$ python -q
>>> import numpy as np
>>> from numpy import linalg as LA
>>> np.set_printoptions(precision=2, suppress=True, linewidth=100, floatmode="fixed")
>>> A = np.array([[-16.0, 6.0, 12.0, -7.0],
...     [26.0, -15.0, -24.0, 14.0],
...     [-23.0, 10.0, 19.0, -11.0],
...     [20.0, -12.0, -18.0, 11.0]])
>>> print(A)
[[-16.00   6.00  12.00  -7.00]
 [ 26.00 -15.00 -24.00  14.00]
 [-23.00  10.00  19.00 -11.00]
 [ 20.00 -12.00 -18.00  11.00]]
>>> vec = np.array([2, 0, 2, 1])
>>> target = A @ vec
>>> print(target)
[-15.00  18.00 -19.00  15.00]
>>> print(np.round(LA.solve(A, target + A[:, 0]), 2) + 0)
[3.00 0.00 2.00 1.00]
>>> t = np.radians(135)
>>> Rm = np.eye(4)
>>> Rm[0, 0] = Rm[3, 3] = np.cos(t)
>>> Rm[0, 3], Rm[3, 0] = -np.sin(t), np.sin(t)
>>> print(Rm)
[[-0.71  0.00  0.00 -0.71]
 [ 0.00  1.00  0.00  0.00]
 [ 0.00  0.00  1.00  0.00]
 [ 0.71  0.00  0.00 -0.71]]
>>> M2 = A @ Rm.T
>>> print(np.allclose(LA.norm(A, axis=1), LA.norm(M2, axis=1)))
True
>>> print(np.allclose(A @ A.T, M2 @ M2.T))
True
>>> M2 = LA.inv(A)
>>> print(np.round(LA.cond(A), 2))
494.29
>>> print(np.allclose(M2, A.T))
False
>>> print(M2.round(2) + 0)
[[-1.17  0.33  1.00 -0.17]
 [ 1.67 -1.00 -2.00  0.33]
 [-0.17 -1.00  0.00  1.17]
 [ 3.67 -3.33 -4.00  2.67]]
>>> f = np.array([6, 2, -4, -4])
>>> M2 = A + np.outer(f, np.eye(4)[1])
>>> print(M2)
[[-16.00  12.00  12.00  -7.00]
 [ 26.00 -13.00 -24.00  14.00]
 [-23.00   6.00  19.00 -11.00]
 [ 20.00 -16.00 -18.00  11.00]]
>>> print(np.round(LA.det(M2) / LA.det(A), 2), round(float(1 + LA.solve(A, f)[1]), 2))
15.67 15.67
>>> rng = np.random.default_rng(57)
>>> idx = rng.permutation(4)
>>> print(idx)
[3 2 0 1]
>>> M2 = A[idx][:, idx]
>>> print(np.round(LA.det(M2), 2), round(LA.det(A[idx]), 2))
18.0 -18.0
>>> print(np.diag(M2))
[ 11.00  19.00 -16.00 -15.00]
>>> print(np.allclose(M2, A))
False
>>> F = np.array([[-1, 0, 1, 2, 3, 4],
...     [5, 6, 7, 8, 9, 10],
...     [11, 12, 13, 14, 15, 16],
...     [17, 18, 19, 20, 21, 22],
...     [23, 24, 25, 26, 27, 28],
...     [29, 30, 31, 32, 33, 34]])
>>> print([round(float(x), 2) for x in LA.svd(F, compute_uv=False)[:3]])
[116.86, 5.39, 0.0]
>>> U, s, Vt = LA.svd(F)
>>> print(s.round(2) + 0)
[116.86   5.39   0.00   0.00   0.00   0.00]
>>> M2 = U[:, :2] @ np.diag(s[:2]) @ Vt[:2]
>>> print(LA.matrix_rank(F, rtol=0.05))
1
>>> print(round(float(LA.norm(F - M2) / LA.norm(F)), 2))
0.0
>>> print(round(LA.norm(F - M2, 2), 2), round(float(s[2]), 2))
0.0 0.0
>>> rk = LA.matrix_rank(F)
>>> print(rk)
2
>>> N = LA.svd(F)[2][rk:].T
>>> print(LA.matrix_rank(F.T @ F), LA.matrix_rank(F @ F.T))
2 2
>>> print([int(LA.matrix_rank(F[:i])) for i in range(1, len(F) + 1)])
[1, 2, 2, 2, 2, 2]
>>> print([int(LA.matrix_rank(F[:, :j + 1])) for j in range(6)])
[1, 2, 2, 2, 2, 2]
>>> print(N @ N.T)
[[ 0.48 -0.38 -0.24 -0.10  0.05  0.19]
 [-0.38  0.70 -0.21 -0.12 -0.04  0.05]
 [-0.24 -0.21  0.82 -0.15 -0.12 -0.10]
 [-0.10 -0.12 -0.15  0.82 -0.21 -0.24]
 [ 0.05 -0.04 -0.12 -0.21  0.70 -0.38]
 [ 0.19  0.05 -0.10 -0.24 -0.38  0.48]]
>>> U, s, Vt = LA.svd(F)
>>> V = Vt[:(s > 1e-8).sum()]
>>> vec = F[5] + -1 * F[4] + rng.integers(2) * np.eye(6)[2]
>>> print(vec)
[6.00 6.00 6.00 6.00 6.00 6.00]
>>> print(round(LA.norm(vec - V.T @ V @ vec), 2))
0.0
>>> print(V.T @ V)
[[ 0.52  0.38  0.24  0.10 -0.05 -0.19]
 [ 0.38  0.30  0.21  0.12  0.04 -0.05]
 [ 0.24  0.21  0.18  0.15  0.12  0.10]
 [ 0.10  0.12  0.15  0.18  0.21  0.24]
 [-0.05  0.04  0.12  0.21  0.30  0.38]
 [-0.19 -0.05  0.10  0.24  0.38  0.52]]
>>> print(np.diag(V.T @ V))
[0.52 0.30 0.18 0.18 0.30 0.52]
>>> data = np.load("dump.npy")
>>> print(data)
[[ -7.79   2.61  -1.46 -17.09   6.18]
 [-11.20   1.82  14.88  -1.78   6.83]
 [  9.35  -1.06 -16.41  -3.88  -5.22]
 [ 10.32  -1.42 -15.92  -1.32  -6.03]
 [  2.49   0.82 -14.03 -14.00  -0.22]
 [  9.88  -2.77  -2.91  15.28  -7.26]
 [-10.65   2.78   4.99 -14.00   7.61]
 [ -4.61  -0.31  15.42  11.75   1.68]
 [ -9.58   1.14  16.33   3.32   5.41]
 [ -8.00   2.64  -1.07 -16.98   6.30]
 [ 10.69  -1.58 -15.59  -0.17  -6.35]
 [ 11.89  -2.33 -12.26   6.63  -7.68]
 [  4.69  -2.20   6.39  17.69  -4.40]
 [  8.70  -2.70  -0.31  16.50  -6.68]
 [  5.16  -2.28   5.72  17.71  -4.68]
 [ -0.99  -1.15  12.81  15.27  -0.79]
 [-10.89   2.77   5.73 -13.47   7.71]
 [  1.63  -1.68  10.20  16.86  -2.49]
 [  6.55  -2.47   3.60  17.55  -5.49]
 [  6.47  -0.18 -16.24  -9.23  -3.02]
 [ -8.72   2.70   0.34 -16.49   6.69]
 [ 11.87  -2.30 -12.48   6.30  -7.64]
 [ 11.06  -1.75 -15.11   1.19  -6.70]
 [ 10.55  -1.52 -15.73  -0.63  -6.23]
 [-11.88   2.33  12.31  -6.56   7.67]
 [ -3.54  -0.58  14.77  12.97   0.93]
 [ -2.39   1.82  -9.33 -17.18   2.98]
 [ 10.31  -2.78  -4.02  14.63  -7.46]
 [ -9.30   2.74   1.57 -15.96   6.98]
 [ -5.57   2.34  -5.12 -17.70   4.92]
 [  4.28   0.40 -15.23 -12.14  -1.45]]
>>> # looks like rank 2
>>> W = np.array([[-2, -2, -2], [0, 2, 0], [0, -1, 0], [-1, 0, -1], [0, 2, -1]])
>>> b = np.array([3, 1, 2])
>>> H = np.maximum(data @ W + b, 0)
>>> print((H > 0).mean(axis=0))
[0.45 0.42 0.45]
>>> C = np.array([[0, 0], [3, 1], [0, 0]])
>>> print(W @ C)
[[-6 -2]
 [ 6  2]
 [-3 -1]
 [ 0  0]
 [ 6  2]]
>>> cen = data - data.mean(axis=0)
>>> V = LA.svd(cen)[2][:2]
>>> M2 = cen - cen @ V.T @ V
>>> print(LA.norm(M2, axis=1).round(6).argmax())
0
>>> def softmax(z):
...     e = np.exp(z - z.max(axis=-1, keepdims=True))
...     return e / e.sum(axis=-1, keepdims=True)
... 
>>> print(np.round(softmax(data[7] + -1), 2) + 0)
[0.00 0.00 0.98 0.02 0.00]
>>> print(np.round(softmax(10 * data[7]), 2) + 0)
[0.00 0.00 1.00 0.00 0.00]
>>> S = data @ data.T / np.sqrt(5)
>>> print(softmax(S).round(6).argmax(axis=1))
[ 0  1  2  3  4  5  6  7  8  9 10 11 12 13 14 15 16 17 18 19 20 21 22 23 24 25 26 27 28 29 30]
>>> dist = LA.norm(data[:, None] - data[None], axis=-1)
>>> print(np.unravel_index(dist.round(6).argmax(), dist.shape))
(np.int64(13), np.int64(20))
>>> print(LA.norm(data, axis=1))
[20.00 20.00 20.00 20.00 20.00 20.00 20.00 20.00 20.00 20.00 20.00 20.00 20.00 20.00 20.00 20.00
 20.00 20.00 20.00 20.00 20.00 20.00 20.00 20.00 20.00 20.00 20.00 20.00 20.00 20.00 20.00]
>>> G = np.cov(data, rowvar=False)
>>> print(np.argwhere(np.triu(np.abs(np.corrcoef(data.T)) > 0.8, 1)))
[[0 1]
 [0 4]
 [1 3]
 [1 4]]
>>> E = np.eye(3, dtype=int)[rng.permutation(3)]
>>> print(E)
[[0 0 1]
 [0 1 0]
 [1 0 0]]
>>> # symmetric
>>> w, V = LA.eigh(E)
>>> print(w.sum(), np.trace(E))
1.0 1
>>> print(np.round(V @ np.diag(w) @ V.T, 2) + 0)
[[0.00 0.00 1.00]
 [0.00 1.00 0.00]
 [1.00 0.00 0.00]]
>>> print(w)
[-1.00  1.00  1.00]
>>> print((w > 1e-8).sum(), (w < -1e-8).sum())
2 1
>>> print(np.all(LA.eigvalsh(E) > 0))
False
>>> print(round(float(LA.norm(E[2] - E[0])), 2))
1.41
>>> print(LA.norm(E, axis=1))
[1.00 1.00 1.00]
>>> print(round(LA.norm(E) ** 2 / LA.norm(E, 2) ** 2, 2))
3.0
>>> print(round(float(LA.norm(E, "nuc")), 2))
3.0
>>> print(round(float(LA.norm(E, 1)), 2), round(LA.norm(E, np.inf), 2))
1.0 1.0
>>> vec = np.array([-2, -2, 1])
>>> target = E @ vec
>>> print(target)
[ 1 -2 -2]
>>> print(LA.solve(E.T, E[0]))
[1.00 0.00 0.00]
>>> print(LA.solve(E, 3 * target))
[-6.00 -6.00  3.00]
>>> print(LA.solve(E, target))
[-2.00 -2.00  1.00]
>>> print(LA.solve(E, target + E[:, 2]))
[-2.00 -2.00  2.00]
>>> O, _ = LA.qr(np.array([[-1.3, 1.0, -0.8, 0.2, -0.6, 1.9],
...     [1.7, -0.6, -0.7, 0.3, 0.1, -0.2],
...     [-0.3, -0.2, -0.9, 0.5, 0.8, 1.6],
...     [-2.1, -0.7, -1.0, 2.6, -0.7, 0.3],
...     [1.0, -0.3, -0.8, -1.2, 1.2, -0.6],
...     [-1.0, -2.0, -0.2, 0.8, -0.1, -0.1]]))
>>> w = np.array([3, 0, -1, 2, 1, -2])
>>> arr = O @ np.diag(w) @ O.T
>>> print(arr)
[[ 0.58 -0.94 -0.74  0.53 -0.04  0.63]
 [-0.94  1.16 -0.86 -0.55 -0.21 -0.72]
 [-0.74 -0.86 -0.41  0.59  0.42 -0.30]
 [ 0.53 -0.55  0.59  1.05 -1.77  0.52]
 [-0.04 -0.21  0.42 -1.77  0.19  0.47]
 [ 0.63 -0.72 -0.30  0.52  0.47  0.43]]
>>> W = np.array([[-1, 9, 6, 8, -3, 3],
...     [9, 4, 8, 8, -2, -3],
...     [-4, 9, 4, 8, 4, 0],
...     [-8, -6, -5, 5, -1, -9],
...     [-1, 1, -4, -7, -9, 2],
...     [2, 5, 9, 9, -6, -8]])
>>> b = np.array([-3, -3, 3, -5, -1, 1])
>>> H = np.maximum(arr @ W + b, 0)
>>> print((H > 0).astype(int))
[[0 0 0 0 0 0]
 [1 0 1 0 1 1]
 [0 0 0 0 0 0]
 [0 0 1 1 1 0]
 [1 1 1 0 0 1]
 [0 0 0 0 0 0]]
>>> print((H > 0).mean(axis=0))
[0.33 0.17 0.50 0.17 0.33 0.33]
>>> print(LA.matrix_rank(H))
3
>>> C = np.array([[1, 2, 3],
...     [2, -1, -1],
...     [-3, 2, -1],
...     [-3, -3, 1],
...     [3, -2, 0],
...     [-1, -1, -2]])
>>> print((H @ C).round(6).argmax(axis=1))
[0 2 0 2 1 0]
>>> U, s, Vt = LA.svd(arr)
>>> print(np.argmax(s[:-1] / (s[1:] + 1e-6)) + 1)
5
>>> print(s.round(2) + 0)
[3.00 2.00 2.00 1.00 1.00 0.00]
>>> M2 = U[:, :5] @ np.diag(s[:5]) @ Vt[:5]
>>> print(LA.matrix_rank(arr, rtol=0.05))
5
>>> print(round(np.abs(arr - M2).max(), 2))
0.0
>>> print(round(LA.norm(arr - M2) / LA.norm(arr), 2))
0.0
>>> print(round(float(LA.norm(arr, 2) / LA.norm(arr)), 2))
0.69
>>> print(np.argsort(-LA.norm(arr, axis=0).round(6), kind="stable")[:3])
[3 1 4]
>>> print(LA.matrix_rank(arr, rtol=0.1))
5
>>> print([round(float(x), 2) for x in LA.svd(arr, compute_uv=False)[:3]])
[3.0, 2.0, 2.0]
>>> J = np.load("mat.npy")
>>> print(J)
[[5.00 1.00 1.00 1.00 1.00 1.00]
 [1.00 5.00 1.00 1.00 1.00 1.00]
 [1.00 1.00 5.00 1.00 1.00 1.00]
 [1.00 1.00 1.00 5.00 1.00 1.00]
 [1.00 1.00 1.00 1.00 5.00 1.00]
 [1.00 1.00 1.00 1.00 1.00 5.00]]
>>> idx = rng.permutation(6)
>>> print(idx)
[3 5 2 4 0 1]
>>> M2 = arr[idx][:, idx]
>>> print(round(LA.det(M2), 2), round(float(LA.det(arr[idx])), 2))
0.0 0.0
>>> print(np.allclose(M2, arr))
False
>>> print(np.diag(M2))
[ 1.05  0.43 -0.41  0.19  0.58  1.16]
>>> print(J.reshape(-1, 2))
[[5.00 1.00]
 [1.00 1.00]
 [1.00 1.00]
 [1.00 5.00]
 [1.00 1.00]
 [1.00 1.00]
 [1.00 1.00]
 [5.00 1.00]
 [1.00 1.00]
 [1.00 1.00]
 [1.00 5.00]
 [1.00 1.00]
 [1.00 1.00]
 [1.00 1.00]
 [5.00 1.00]
 [1.00 1.00]
 [1.00 1.00]
 [1.00 5.00]]
>>> blk = J.reshape(6, 2, -1)
>>> print(blk.shape)
(6, 2, 3)
>>> print(np.einsum("ihd,jhd->hij", blk, blk).shape)
(2, 6, 6)
>>> print(blk[:, 0])
[[5.00 1.00 1.00]
 [1.00 5.00 1.00]
 [1.00 1.00 5.00]
 [1.00 1.00 1.00]
 [1.00 1.00 1.00]
 [1.00 1.00 1.00]]
>>> print(np.swapaxes(blk, 1, 2)[4])
[[1.00 1.00]
 [1.00 5.00]
 [1.00 1.00]]
>>> idx = rng.permutation(6)
>>> M2 = J[:, idx] * rng.choice([-1, 1], 6)
>>> print(M2)
[[-1.00 -1.00  5.00  1.00  1.00  1.00]
 [-1.00 -5.00  1.00  1.00  1.00  1.00]
 [-1.00 -1.00  1.00  1.00  1.00  5.00]
 [-1.00 -1.00  1.00  5.00  1.00  1.00]
 [-1.00 -1.00  1.00  1.00  5.00  1.00]
 [-5.00 -1.00  1.00  1.00  1.00  1.00]]
>>> U, _, Vt = LA.svd(J.T @ M2)
>>> print(np.round(LA.lstsq(J, M2)[0], 2) + 0)
[[ 0.00  0.00  1.00  0.00  0.00  0.00]
 [ 0.00 -1.00  0.00  0.00  0.00  0.00]
 [ 0.00  0.00  0.00  0.00  0.00  1.00]
 [ 0.00  0.00  0.00  1.00  0.00  0.00]
 [ 0.00  0.00  0.00  0.00  1.00  0.00]
 [-1.00  0.00  0.00  0.00  0.00  0.00]]
>>> print(np.round(U @ Vt, 2) + 0)
[[ 0.00  0.00  1.00  0.00  0.00  0.00]
 [ 0.00 -1.00  0.00  0.00  0.00  0.00]
 [ 0.00  0.00  0.00  0.00  0.00  1.00]
 [ 0.00  0.00  0.00  1.00  0.00  0.00]
 [ 0.00  0.00  0.00  0.00  1.00  0.00]
 [-1.00  0.00  0.00  0.00  0.00  0.00]]
>>> print(idx)
[5 1 0 3 4 2]
